$ python -q
>>> import numpy as np
>>> np.set_printoptions(precision=2, suppress=True, linewidth=200, sign=" ")
>>> A = np.load("arr.npy")
>>> A
array([[  3,   2,   3,   3,   1,   1,   2],
       [  6,   5,   6,   6,   4,   3,   2],
       [  7,   5,   8,   9,   5,   6,   5],
       [  9,   5,   8,  11,   8,   9,   8],
       [ 11,   8,   8,  12,   9,  11,   9],
       [ 13,  11,   8,  12,   9,  13,  12],
       [ 16,  11,  11,  12,  10,  15,  13],
       [ 16,  13,  13,  12,  12,  15,  16],
       [ 19,  13,  15,  15,  15,  16,  19],
       [ 21,  13,  17,  15,  15,  16,  19],
       [ 24,  13,  19,  18,  15,  19,  19],
       [ 26,  14,  21,  18,  16,  21,  22],
       [ 26,  16,  22,  21,  18,  22,  24],
       [ 27,  18,  24,  22,  21,  23,  26],
       [ 27,  20,  27,  25,  22,  26,  26],
       [ 29,  20,  28,  28,  25,  27,  28],
       [ 31,  20,  29,  30,  26,  29,  30],
       [ 31,  20,  32,  30,  26,  29,  31],
       [ 34,  22,  34,  32,  27,  32,  33],
       [ 36,  22,  36,  35,  27,  35,  36]])
>>> proj = A @ np.linalg.solve(A.T @ A, A.T)
>>> proj @ A[:, 0]
array([  3.,   6.,   7.,   9.,  11.,  13.,  16.,  16.,  19.,  21.,  24.,  26.,  26.,  27.,  27.,  29.,  31.,  31.,  34.,  36.])
>>> np.round(np.linalg.eigvalsh(proj), 2) + 0
array([ 0.,  0.,  0.,  0.,  0.,  0.,  0.,  0.,  0.,  0.,  0.,  0.,  0.,  1.,  1.,  1.,  1.,  1.,  1.,  1.])
>>> round(np.trace(proj), 2)
np.float64(7.0)
>>> np.allclose(proj @ proj, proj)
True
>>> E = np.array([[0, 1, 0, 1, 0],
...     [0, 0, 2, 2, 1],
...     [0, 0, 0, 2, 0],
...     [0, 0, 0, 0, 1],
...     [0, 0, 0, 0, 0]])
>>> left, sig, Vt = np.linalg.svd(E)
>>> vecs = Vt[:(sig > 1e-8).sum()]
>>> rng = np.random.default_rng(273)
>>> x = E[3] + 4 * E[2] + rng.integers(2) * np.eye(5)[4]
>>> x
array([ 0.,  0.,  0.,  8.,  1.])
>>> np.round(np.linalg.norm(x - vecs.T @ vecs @ x), 2)
np.float64(0.0)
>>> np.linalg.matrix_rank(np.vstack([E, x]))
np.int64(4)
>>> np.round(np.linalg.det(E), 2)
np.float64(0.0)
>>> round(np.abs(np.linalg.eigvals(E)).max(), 2)
np.float64(0.0)
>>> np.linalg.matrix_power(E, 4)
array([[ 0,  0,  0,  0,  4],
       [ 0,  0,  0,  0,  0],
       [ 0,  0,  0,  0,  0],
       [ 0,  0,  0,  0,  0],
       [ 0,  0,  0,  0,  0]])
>>> left, sig, Vt = np.linalg.svd(E)
>>> np.argmax(sig[:-1] / (sig[1:] + 1e-6)) + 1
np.int64(4)
>>> M2 = left[:, :4] @ np.diag(sig[:4]) @ Vt[:4]
>>> round(np.linalg.norm(E - M2) / np.linalg.norm(E), 2)
np.float64(0.0)
>>> M2.round(2) + 0
array([[ 0.,  1.,  0.,  1.,  0.],
       [ 0.,  0.,  2.,  2.,  1.],
       [ 0.,  0.,  0.,  2.,  0.],
       [ 0.,  0.,  0.,  0.,  1.],
       [ 0.,  0.,  0.,  0.,  0.]])
>>> round(float(np.abs(E - M2).max()), 2)
0.0
>>> M2 = E + rng.integers(-2, 3, (5, 4)) @ rng.integers(-2, 3, (4, 5))
>>> M2
array([[-6,  1, -2,  6,  2],
       [ 0,  1,  8,  2,  3],
       [ 2,  4,  6, -1,  2],
       [ 6,  6,  2, -4,  0],
       [ 2,  6,  4, -4,  2]])
>>> np.round(np.linalg.svd(M2 - E, compute_uv=False), 2) + 0
array([ 16.04,   8.04,   4.75,   1.83,   0.  ])
>>> np.linalg.matrix_rank(M2 - E, tol=1e-8)
np.int64(4)
>>> K = np.load("m.npy")
>>> K
array([[ -2,  -6,  -8,  -9,   6,  -3],
       [ -4,  -7,  -2,  -1,   5,  -8],
       [  0,   0,   0,   0,   0,   0],
       [ -8,  -4,  -1,   0,  -1,   3],
       [ -1,   2,  -5,  -5,   2,  -3],
       [  0,   0,   0,   0,   0,   0],
       [ -4,   2,   0,   2,   1,  -6],
       [  2,   1,  -6,  -8,   1,   5],
       [  2,  -6,   6,   3,  -4,  -1],
       [ -7,  -5,   0,   1,  -1,   1],
       [ -1,   2,  -5,  -5,   2,  -3],
       [  0,   0,   0,   0,   0,   0],
       [  0,   0,   0,   0,   0,   0],
       [-11, -12,  -2,   0,   4,  -7],
       [ -6, -11,   4,   4,   2, -15],
       [ -5, -11,   6,   4,  -5,   0]])
>>> np.round(np.linalg.norm(K, 2) / np.linalg.norm(K), 2)
np.float64(0.73)
>>> np.linalg.cond(K) > 100
np.False_
>>> round(np.log10(np.linalg.cond(K)))
2
>>> mat = np.load("data.npy")
>>> mat
array([[-3.24,  2.05,  0.99, -0.33, -0.53, -2.77, -8.73],
       [ 2.55,  4.55, -7.82,  0.22, -3.15,  0.79,  1.03],
       [-0.49, -4.46,  0.76,  5.82, -2.96, -3.04,  5.24],
       [-1.81, -5.55, -0.4 ,  1.15,  3.29,  6.39, -3.58],
       [-3.97, -1.23,  1.28, -3.41, -6.77,  4.16,  2.52],
       [-0.65,  1.08, -7.68, -1.19,  3.84,  2.48,  4.14],
       [-2.34,  1.62,  7.19,  4.15,  3.82,  1.75, -2.3 ],
       [ 4.89, -1.72, -7.79,  1.44,  2.04, -1.7 , -1.82],
       [-6.04, -7.22, -0.94, -0.19, -1.16, -2.99, -0.32],
       [-0.47,  0.84,  1.12, -1.44,  8.81,  3.48, -2.46],
       [ 1.56,  0.56,  5.97, -3.5 ,  3.19,  3.07,  5.46],
       [ 1.31, -4.97, -7.3 , -2.63, -1.23,  3.34, -0.89],
       [ 5.91,  0.27,  3.53, -5.7 ,  3.45, -1.53,  2.42],
       [ 6.62, -5.12, -1.09,  0.94, -0.03, -0.49,  5.25],
       [-0.05, -3.18,  5.29,  0.8 ,  0.84, -2.52, -7.36],
       [ 3.22, -2.5 , -3.82, -4.89, -5.84, -2.67,  1.91],
       [-0.16,  2.42, -6.23, -1.47, -6.63, -2.25,  2.03],
       [ 5.48,  6.5 , -1.8 , -0.47,  0.37, -4.92,  0.26],
       [-3.1 , -4.17, -0.1 , -6.61, -4.68,  0.66, -2.64],
       [-3.53, -4.18,  2.42, -7.14,  2.  ,  0.45,  3.01],
       [-4.51, -1.77, -5.2 , -0.04,  2.93, -5.96,  2.31],
       [-1.04, -3.75,  6.79, -0.28,  3.48, -0.17,  5.15],
       [-3.36, -2.37,  3.88,  7.84,  1.08, -2.29,  0.33],
       [ 5.81, -0.07, -6.13,  2.09, -1.29, -1.66,  4.46],
       [-2.18, -3.52, -3.5 ,  3.38,  4.74, -4.78, -3.74],
       [-4.31,  2.36,  2.98,  4.72,  2.76,  5.9 ,  1.5 ],
       [-7.99, -3.73, -1.98, -0.74,  4.19,  0.3 ,  0.4 ],
       [ 1.32,  2.16, -8.22,  4.79,  0.83,  1.27,  0.87],
       [ 4.38,  1.42, -2.67, -1.27,  4.93,  3.58, -5.73],
       [ 0.17,  2.17,  1.52,  9.33,  0.78,  1.06, -2.02],
       [ 4.91,  0.47, -5.22, -2.4 , -4.74,  3.63, -2.64]])
>>> proj = mat @ np.linalg.solve(mat.T @ mat, mat.T)
>>> np.diag(proj)
array([ 0.26,  0.16,  0.27,  0.3 ,  0.26,  0.26,  0.13,  0.2 ,  0.21,  0.23,  0.21,  0.23,  0.26,  0.31,  0.26,  0.16,  0.18,  0.25,  0.21,  0.21,  0.31,  0.19,  0.19,  0.17,  0.25,  0.25,  0.24,
        0.18,  0.24,  0.21,  0.21])
>>> np.linalg.matrix_rank(np.eye(31) - proj)
np.int64(24)
>>> x = np.array([-2, 2, -1, 1, -3, -3, 1])
>>> y = mat @ x
>>> np.linalg.solve(mat.T @ mat, mat.T @ y)
array([-2.,  2., -1.,  1., -3., -3.,  1.])
>>> np.round(np.linalg.pinv(mat) @ mat, 2) + 0
array([[ 1.,  0.,  0.,  0.,  0.,  0.,  0.],
       [ 0.,  1.,  0.,  0.,  0.,  0.,  0.],
       [ 0.,  0.,  1.,  0.,  0.,  0.,  0.],
       [ 0.,  0.,  0.,  1.,  0.,  0.,  0.],
       [ 0.,  0.,  0.,  0.,  1.,  0.,  0.],
       [ 0.,  0.,  0.,  0.,  0.,  1.,  0.],
       [ 0.,  0.,  0.,  0.,  0.,  0.,  1.]])
>>> y = y + 0.02 * rng.normal(size=31)
>>> y
array([ 10.42,  20.16,  20.33, -38.59,  11.08,  -4.87, -14.15,  -6.82,  10.56, -39.26, -24.81, -15.13, -23.86, -14.64, -13.06,  14.96,  38.61,  17.29,   0.81, -15.21,  22.04, -17.28,   9.93,   9.76,
         0.6 ,  -9.43,  -3.29,   9.26, -35.8 ,   4.31,  -5.38])
>>> beta, *_ = np.linalg.lstsq(mat, y)
>>> beta
array([-2.,  2., -1.,  1., -3., -3.,  1.])
>>> [round(float(np.linalg.norm(np.linalg.solve(mat.T @ mat + lam * np.eye(7), mat.T @ y))), 2) for lam in (0, 1, 10, 100)]
[5.39, 5.37, 5.23, 4.17]
>>> np.round(mat.T @ (y - mat @ beta), 2) + 0
array([ 0.,  0.,  0.,  0.,  0.,  0.,  0.])
>>> round(float(np.linalg.norm(y - mat @ beta)), 2)
0.11
>>> dist = np.linalg.norm(mat[:, None] - mat[None], axis=-1)
>>> np.flatnonzero(dist[8] < dist.mean() / 2)
array([ 8])
>>> dist[:5, :5]
array([[  0.  ,  15.25,  17.  ,  13.75,  15.31],
       [ 15.25,   0.  ,  15.09,  16.46,  14.09],
       [ 17.  ,  15.09,   0.  ,  15.23,  13.48],
       [ 13.75,  16.46,  15.23,   0.  ,  13.8 ],
       [ 15.31,  14.09,  13.48,  13.8 ,   0.  ]])
>>> dist.mean(axis=1).argmax()
np.int64(0)
>>> np.linalg.matrix_rank(dist ** 2)
np.int64(9)
>>> dist[8].round(6).argsort(kind="stable")[:4]
array([  8,  26,  20,  18])
>>> Xs = mat - mat.mean(axis=0)
>>> left, sig, Vt = np.linalg.svd(Xs, full_matrices=False)
>>> np.round(Xs.mean(axis=0), 2) + 0
array([ 0.,  0.,  0.,  0.,  0.,  0.,  0.])
>>> sig
array([ 29.09,  23.17,  20.9 ,  20.09,  17.8 ,  16.65,  14.21])
>>> (np.sign(left[:, 0]) == np.sign(left[0, 0])).astype(int)
array([ 1,  0,  1,  1,  1,  0,  1,  0,  1,  1,  1,  0,  1,  0,  1,  0,  0,  0,  0,  1,  0,  1,  1,  0,  1,  1,  1,  0,  0,  1,  0])
>>> np.abs(left[:, 0]).argmax()
np.int64(6)
>>> np.abs(Vt[-1])
array([ 0.49,  0.72,  0.05,  0.29,  0.13,  0.34,  0.18])
>>> sig ** 2 / (sig ** 2).sum()
array([ 0.28,  0.18,  0.14,  0.13,  0.1 ,  0.09,  0.07])
>>> feats = np.load("mat.npy")
>>> feats
array([[ 0,  0,  1],
       [ 0,  1,  0],
       [ 1,  0,  0]])
>>> np.linalg.svd(feats, compute_uv=False)
array([ 1.,  1.,  1.])
>>> blk = np.stack([feats, 4 * feats, feats[::-1]])
>>> np.linalg.matrix_rank(blk.reshape(3, -1))
np.int64(2)
>>> blk.shape
(3, 3, 3)
>>> np.linalg.det(blk)
array([ -1., -64.,   1.])
>>> blk.sum(axis=0)
array([[ 1,  0,  5],
       [ 0,  6,  0],
       [ 5,  0,  1]])
>>> (blk @ feats.T).shape
(3, 3, 3)
>>> np.linalg.norm(blk, axis=(1, 2))
array([ 1.73,  6.93,  1.73])
>>> np.linalg.matrix_rank(blk)
array([ 3,  3,  3])
>>> G = np.cov(K, rowvar=False)
>>> G.shape
(6, 6)
>>> K.std(axis=0)
array([ 3.66,  4.82,  3.84,  3.79,  2.8 ,  4.69])
>>> np.argwhere(np.triu(np.abs(np.corrcoef(K.T)) > 0.8, 1))
array([[ 2,  3]])
>>> round(float(np.corrcoef(K[:, 3], K[:, 5])[0, 1]), 2)
-0.29
>>> np.polyfit(K[:, 3], K[:, 5], 1)
array([-0.35, -2.62])
>>> proj = np.triu(np.array([[-2, 0, -8], [6, 8, -1], [-5, 5, -7]]), 1) + np.eye(3)
>>> M2 = proj @ feats @ np.linalg.inv(proj)
>>> np.trace(M2), np.trace(feats)
(np.float64(1.0), np.int64(1))
>>> np.poly(M2)
array([ 1., -1., -1.,  1.])
>>> np.linalg.matrix_rank(M2)
np.int64(3)
>>> X = np.load("w.npy")
>>> X
array([[ 0.53,  0.13,  0.33],
       [ 0.6 ,  0.27,  0.13],
       [ 0.  ,  0.33,  0.67]])
>>> Xs = (A - A.mean(axis=0)) / A.std(axis=0)
>>> np.argwhere(np.abs(Xs) > 2)
array([], shape=(0, 2), dtype=int64)
>>> beta = np.linalg.lstsq(np.delete(Xs, 3, axis=1), Xs[:, 3])[0]
>>> beta
array([-0.42, -0.33,  0.49,  0.6 ,  1.01, -0.36])
>>> np.abs(beta).argmax()
np.int64(4)
>>> r0 = np.array([1, -1, -3])
>>> M2 = X + np.outer(r0, np.eye(3)[2])
>>> np.linalg.matrix_rank(np.linalg.inv(M2) - np.linalg.inv(X), tol=1e-8)
np.int64(1)
>>> W0 = np.load("test13.npy")
>>> W0.round(2) + 0
array([[ 0.  ,  0.  ,  0.  ,  0.  ,  0.  ,  0.  ,  0.  ],
       [ 0.  ,  0.38, -0.36,  0.09,  0.24,  0.02,  0.2 ],
       [ 0.  , -0.36,  0.34, -0.08, -0.23, -0.02, -0.19],
       [ 0.  ,  0.09, -0.08,  0.02,  0.06,  0.01,  0.05],
       [ 0.  ,  0.24, -0.23,  0.06,  0.16,  0.01,  0.13],
       [ 0.  ,  0.02, -0.02,  0.01,  0.01,  0.  ,  0.01],
       [ 0.  ,  0.2 , -0.19,  0.05,  0.13,  0.01,  0.11]])
>>> left, sig, Vt = np.linalg.svd(W0, full_matrices=False)
>>> np.round(left.T @ W0 @ Vt.T, 2) + 0
array([[ 1.,  0.,  0.,  0.,  0.,  0.,  0.],
       [ 0.,  0.,  0.,  0.,  0.,  0.,  0.],
       [ 0.,  0.,  0.,  0.,  0.,  0.,  0.],
       [ 0.,  0.,  0.,  0.,  0.,  0.,  0.],
       [ 0.,  0.,  0.,  0.,  0.,  0.,  0.],
       [ 0.,  0.,  0.,  0.,  0.,  0.,  0.],
       [ 0.,  0.,  0.,  0.,  0.,  0.,  0.]])
>>> left.shape, sig.shape, Vt.shape
((7, 7), (7,), (7, 7))
>>> np.abs(Vt[0])
array([ 0.  ,  0.62,  0.58,  0.14,  0.4 ,  0.04,  0.33])
>>> np.cumsum(sig ** 2) / np.sum(sig ** 2)
array([ 1.,  1.,  1.,  1.,  1.,  1.,  1.])
>>> np.round(Vt @ Vt.T, 2) + 0
array([[ 1.,  0.,  0.,  0.,  0.,  0.,  0.],
       [ 0.,  1.,  0.,  0.,  0.,  0.,  0.],
       [ 0.,  0.,  1.,  0.,  0.,  0.,  0.],
       [ 0.,  0.,  0.,  1.,  0.,  0.,  0.],
       [ 0.,  0.,  0.,  0.,  1.,  0.,  0.],
       [ 0.,  0.,  0.,  0.,  0.,  1.,  0.],
       [ 0.,  0.,  0.,  0.,  0.,  0.,  1.]])
>>> np.round(sig / sig[0], 2) + 0
array([ 1.,  0.,  0.,  0.,  0.,  0.,  0.])
>>> np.round(left.T @ left, 2) + 0
array([[ 1.,  0.,  0.,  0.,  0.,  0.,  0.],
       [ 0.,  1.,  0.,  0.,  0.,  0.,  0.],
       [ 0.,  0.,  1.,  0.,  0.,  0.,  0.],
       [ 0.,  0.,  0.,  1.,  0.,  0.,  0.],
       [ 0.,  0.,  0.,  0.,  1.,  0.,  0.],
       [ 0.,  0.,  0.,  0.,  0.,  1.,  0.],
       [ 0.,  0.,  0.,  0.,  0.,  0.,  1.]])
>>> sig.round(2) + 0
array([ 1.,  0.,  0.,  0.,  0.,  0.,  0.])
